% ipython --no-banner

In [1]: import numpy as np

In [2]: np.set_printoptions(precision=3, suppress=True, linewidth=200)

In [3]: J = np.loadtxt("w.csv", delimiter=",")

In [4]: J
Out[4]: 
array([[ 29.262, -10.617,  10.388, -30.475, -30.669],
       [ 29.15 , -10.396,  10.609, -28.628, -31.402],
       [ 29.271, -10.009,  12.375, -28.352, -33.123],
       [ 29.78 , -11.229,   9.165, -29.168, -28.389],
       [ 29.78 , -10.072,   8.11 , -30.251, -30.297],
       [ 29.805, -10.588,   9.563, -30.428, -28.987],
       [ 31.088, -11.237,   9.63 , -28.923, -30.266],
       [ 30.798, -11.725,  11.187, -31.174, -29.134],
       [ 28.781, -10.045,   9.716, -30.026, -30.938],
       [ 29.783, -10.275,   9.852, -28.889, -30.617],
       [ 30.589,  -7.368,  10.739, -28.485, -29.524],
       [ 29.473,  -9.969,  10.748, -29.495, -29.786],
       [ 31.313, -10.143,  11.603, -28.56 , -28.477],
       [ 30.041, -11.665,  12.685, -31.121, -30.394],
       [ 30.254, -10.401,   9.998, -29.631, -28.755],
       [ 28.979,  -9.418,  10.538, -29.935, -30.419],
       [ 31.03 ,  -8.684,  10.213, -30.469, -31.394],
       [ 30.903, -10.613,  10.916, -29.259, -30.276],
       [ 28.593,  -9.049,   9.637, -31.52 , -30.634],
       [ 30.559, -11.153,  10.149, -30.376, -30.299],
       [ 30.132,  -9.296,   9.327, -30.06 , -29.383],
       [ 30.814, -10.352,  11.032, -29.478, -31.22 ],
       [ 28.95 ,  -9.887,  10.903, -29.488, -28.478],
       [ 30.164, -10.728,  12.062, -29.281, -29.386],
       [ 30.649,  -9.427,  11.252, -29.286, -29.325],
       [ 29.622,  -9.592,   8.931, -30.225, -28.771],
       [ 29.685,  -7.698,   9.34 , -28.946, -30.325],
       [ 29.81 , -10.985,  11.711, -31.224, -29.014],
       [ 30.106,  -8.898,  11.828, -29.387, -30.086],
       [ 30.929, -10.289,   9.724, -31.202, -29.382],
       [ 30.898,  -9.538,  12.123, -28.858, -29.292],
       [ 29.991, -10.265,  10.377, -29.275, -31.152],
       [ 29.454, -10.26 ,   9.641, -29.359, -29.017],
       [ 29.516, -11.62 ,  10.006, -30.663, -29.332],
       [ 30.714, -11.833,  12.023, -28.598, -29.296],
       [ 31.652,  -9.726,  10.677, -28.793, -30.52 ],
       [ 28.401, -10.146,  10.374, -31.191, -29.12 ],
       [ 30.346, -10.017,  10.937, -29.1  , -29.539],
       [ 30.817, -10.998,   9.589, -29.109, -30.638],
       [ 29.765,  -9.787,   9.984, -31.231, -29.063],
       [ 30.502, -11.01 ,   9.166, -27.409, -29.57 ],
       [ 29.725,  -9.453,  12.004, -28.351, -31.204],
       [ 30.676,  -6.879,  10.097, -29.831, -29.023]])

In [5]: z = J[:, 1] > np.median(J[:, 1])

In [6]: f = J[z].mean(axis=0) - J[~z].mean(axis=0)

In [7]: round(float((((J - J.mean(axis=0)) @ f > 0) == z).mean()), 3)
Out[7]: 0.907

In [8]: f
Out[8]: array([-0.115,  1.552,  0.08 ,  0.212, -0.148])

In [9]: z.astype(int)
Out[9]: array([0, 0, 1, 0, 1, 0, 0, 0, 1, 0, 1, 1, 1, 0, 0, 1, 1, 0, 1, 0, 1, 0, 1, 0, 1, 1, 1, 0, 1, 0, 1, 0, 0, 0, 0, 1, 0, 1, 0, 1, 0, 1, 1])
